% python3 -q
>>> import numpy as np
>>> import numpy.linalg as la
>>> np.set_printoptions(suppress=True, linewidth=100)
>>> tidy = lambda a: np.round(a, 3) + 0
>>> W0 = np.loadtxt("layer1.csv", delimiter=",")
>>> W0
array([[2.3, 0. , 0. , 0. , 3. , 0. , 3. , 3. ],
       [0. , 0.3, 0. , 2. , 3. , 0. , 1. , 3. ],
       [2. , 3. , 3.3, 2. , 1. , 2. , 3. , 2. ],
       [0. , 0. , 2. , 2.3, 2. , 3. , 1. , 3. ],
       [0. , 2. , 0. , 2. , 2.3, 0. , 1. , 1. ],
       [0. , 2. , 2. , 3. , 2. , 0.3, 2. , 2. ],
       [1. , 2. , 0. , 2. , 1. , 0. , 2.3, 3. ],
       [2. , 0. , 0. , 0. , 3. , 0. , 3. , 3.3]])
>>> rng = np.random.default_rng(103)
>>> lab = rng.permutation(8)
>>> lab
array([6, 4, 0, 5, 7, 3, 2, 1])
>>> out = W0[lab][:, lab]
>>> out
array([[2.3, 1. , 1. , 0. , 3. , 2. , 0. , 2. ],
       [1. , 2.3, 0. , 0. , 1. , 2. , 0. , 2. ],
       [3. , 3. , 2.3, 0. , 3. , 0. , 0. , 0. ],
       [2. , 2. , 0. , 0.3, 2. , 3. , 2. , 2. ],
       [3. , 3. , 2. , 0. , 3.3, 0. , 0. , 0. ],
       [1. , 2. , 0. , 3. , 3. , 2.3, 2. , 0. ],
       [3. , 1. , 2. , 2. , 2. , 2. , 3.3, 3. ],
       [1. , 3. , 0. , 0. , 3. , 2. , 0. , 0.3]])
>>> tidy(la.det(out)), tidy(la.det(W0[lab]))
(np.float64(-120.763), np.float64(120.763))
>>> np.trace(out)
np.float64(16.4)
>>> O, r_ = la.qr(W0)
>>> tidy(np.trace(O @ O.T))
np.float64(8.0)
>>> tidy(O @ r_)
array([[2.3, 0. , 0. , 0. , 3. , 0. , 3. , 3. ],
       [0. , 0.3, 0. , 2. , 3. , 0. , 1. , 3. ],
       [2. , 3. , 3.3, 2. , 1. , 2. , 3. , 2. ],
       [0. , 0. , 2. , 2.3, 2. , 3. , 1. , 3. ],
       [0. , 2. , 0. , 2. , 2.3, 0. , 1. , 1. ],
       [0. , 2. , 2. , 3. , 2. , 0.3, 2. , 2. ],
       [1. , 2. , 0. , 2. , 1. , 0. , 2.3, 3. ],
       [2. , 0. , 0. , 0. , 3. , 0. , 3. , 3.3]])
>>> np.allclose(r_.T @ r_, W0.T @ W0)
True
>>> out = la.inv(W0)
>>> tidy(la.slogdet(W0)[0])
np.float64(-1.0)
>>> (np.abs(out) > 1e-9).astype(int)
array([[1, 1, 1, 1, 1, 1, 1, 1],
       [1, 1, 1, 1, 1, 1, 1, 1],
       [1, 1, 1, 1, 1, 1, 1, 1],
       [1, 1, 1, 1, 1, 1, 1, 1],
       [1, 1, 1, 1, 1, 1, 1, 1],
       [1, 1, 1, 1, 1, 1, 1, 1],
       [1, 1, 1, 1, 1, 1, 1, 1],
       [1, 1, 1, 1, 1, 1, 1, 1]])
>>> x = np.array([1, -2, -2, -2, -2, 1, 2, 3])
>>> target = W0 @ x
>>> tidy(target)
array([11.3,  0.4, -2.6,  1.4, -7.6, -7.7,  4.6, 11.9])
>>> tidy(la.solve(W0, W0[:, 7]))
array([0., 0., 0., 0., 0., 0., 0., 1.])
>>> tidy(la.solve(W0, target))
array([ 1., -2., -2., -2., -2.,  1.,  2.,  3.])
>>> tidy(la.solve(W0, 4 * target))
array([ 4., -8., -8., -8., -8.,  4.,  8., 12.])
>>> r0 = np.array([1, 3])
>>> np.polyval(r0, W0[0])
array([5.3, 3. , 3. , 3. , 6. , 3. , 6. , 6. ])
>>> tidy(np.array([np.convolve(row, r0, "same") for row in W0]))
array([[ 2.3,  6.9,  0. ,  0. ,  3. ,  9. ,  3. , 12. ],
       [ 0. ,  0.3,  0.9,  2. ,  9. ,  9. ,  1. ,  6. ],
       [ 2. ,  9. , 12.3, 11.9,  7. ,  5. ,  9. , 11. ],
       [ 0. ,  0. ,  2. ,  8.3,  8.9,  9. , 10. ,  6. ],
       [ 0. ,  2. ,  6. ,  2. ,  8.3,  6.9,  1. ,  4. ],
       [ 0. ,  2. ,  8. ,  9. , 11. ,  6.3,  2.9,  8. ],
       [ 1. ,  5. ,  6. ,  2. ,  7. ,  3. ,  2.3,  9.9],
       [ 2. ,  6. ,  0. ,  0. ,  3. ,  9. ,  3. , 12.3]])
>>> np.cross(W0[0, :3], W0[7, :3])
array([0., 0., 0.])
>>> tidy(np.correlate(W0[0], W0[7], "full"))
array([ 7.59,  6.9 ,  0.  ,  6.9 ,  9.9 ,  9.  ,  9.9 , 32.5 ,  9.  ,  9.  ,  9.  ,  6.  ,  0.  ,
        6.  ,  6.  ])
>>> data = np.loadtxt("mat.csv", delimiter=",")
>>> tidy(data)
array([[-0.514, -3.152,  6.22 ,  2.315, -2.481,  6.487, -7.946],
       [ 3.254, -5.884,  3.142, -2.934,  0.323, -9.763, -0.222],
       [ 2.257, -3.351, -1.857, -1.781,  1.03 , -2.773, -1.01 ],
       [ 2.799,  2.466, -4.55 ,  2.858, -3.79 ,  7.027,  0.578],
       [ 2.187, -0.112,  3.789,  4.089,  1.86 ,  2.741, -2.154],
       [ 0.887, -1.114,  2.303,  3.597, 10.542,  2.26 , -4.091],
       [ 2.701, -1.096,  8.339,  4.751,  2.875, -0.704, -2.095],
       [ 3.773,  1.996, -7.749,  1.556,  5.786,  0.702,  3.316],
       [ 0.168, -4.314, -7.338, -4.371,  0.227,  1.773, -3.903],
       [ 1.998, -0.772, -5.431, -0.561, -1.759,  3.183, -0.789],
       [ 0.58 ,  0.063, -4.465,  1.94 ,  6.653,  6.265, -3.393],
       [ 1.302, -5.636, -9.95 , -7.299, -0.466, -3.532, -1.301],
       [ 3.899,  5.588,  4.914, 10.531,  6.414,  6.321,  1.141]])
>>> W = np.array([[5, 5, 1, 4, 3],
...     [4, 4, 5, 5, 0],
...     [4, 1, 4, 1, 5],
...     [3, 1, 4, 3, 5],
...     [5, 5, 3, 4, 3],
...     [5, 2, 3, 5, 4],
...     [3, 1, 1, 1, 4]])
>>> c = np.array([-1, 0, 0, 1, 0])
>>> H = np.maximum(data @ W + c, 0)
>>> la.matrix_rank(H)
np.int64(5)
>>> (H > 0).astype(int)
array([[1, 0, 1, 1, 1],
       [0, 0, 0, 0, 0],
       [0, 0, 0, 0, 0],
       [1, 1, 1, 1, 1],
       [1, 1, 1, 1, 1],
       [1, 1, 1, 1, 1],
       [1, 1, 1, 1, 1],
       [1, 1, 1, 1, 1],
       [0, 0, 0, 0, 0],
       [0, 0, 0, 1, 0],
       [1, 1, 1, 1, 1],
       [0, 0, 0, 0, 0],
       [1, 1, 1, 1, 1]])
>>> cent = np.array([[1, -3], [-3, 1], [-3, 1], [-3, -2], [-1, 0]])
>>> (H @ cent).round(6).argmax(axis=1)
array([1, 0, 0, 1, 1, 1, 1, 1, 0, 1, 1, 0, 1])
>>> W @ cent
array([[-28, -17],
       [-38, -13],
       [-19,  -9],
       [-26, -10],
       [-34, -15],
       [-29, -20],
       [-10,  -9]])
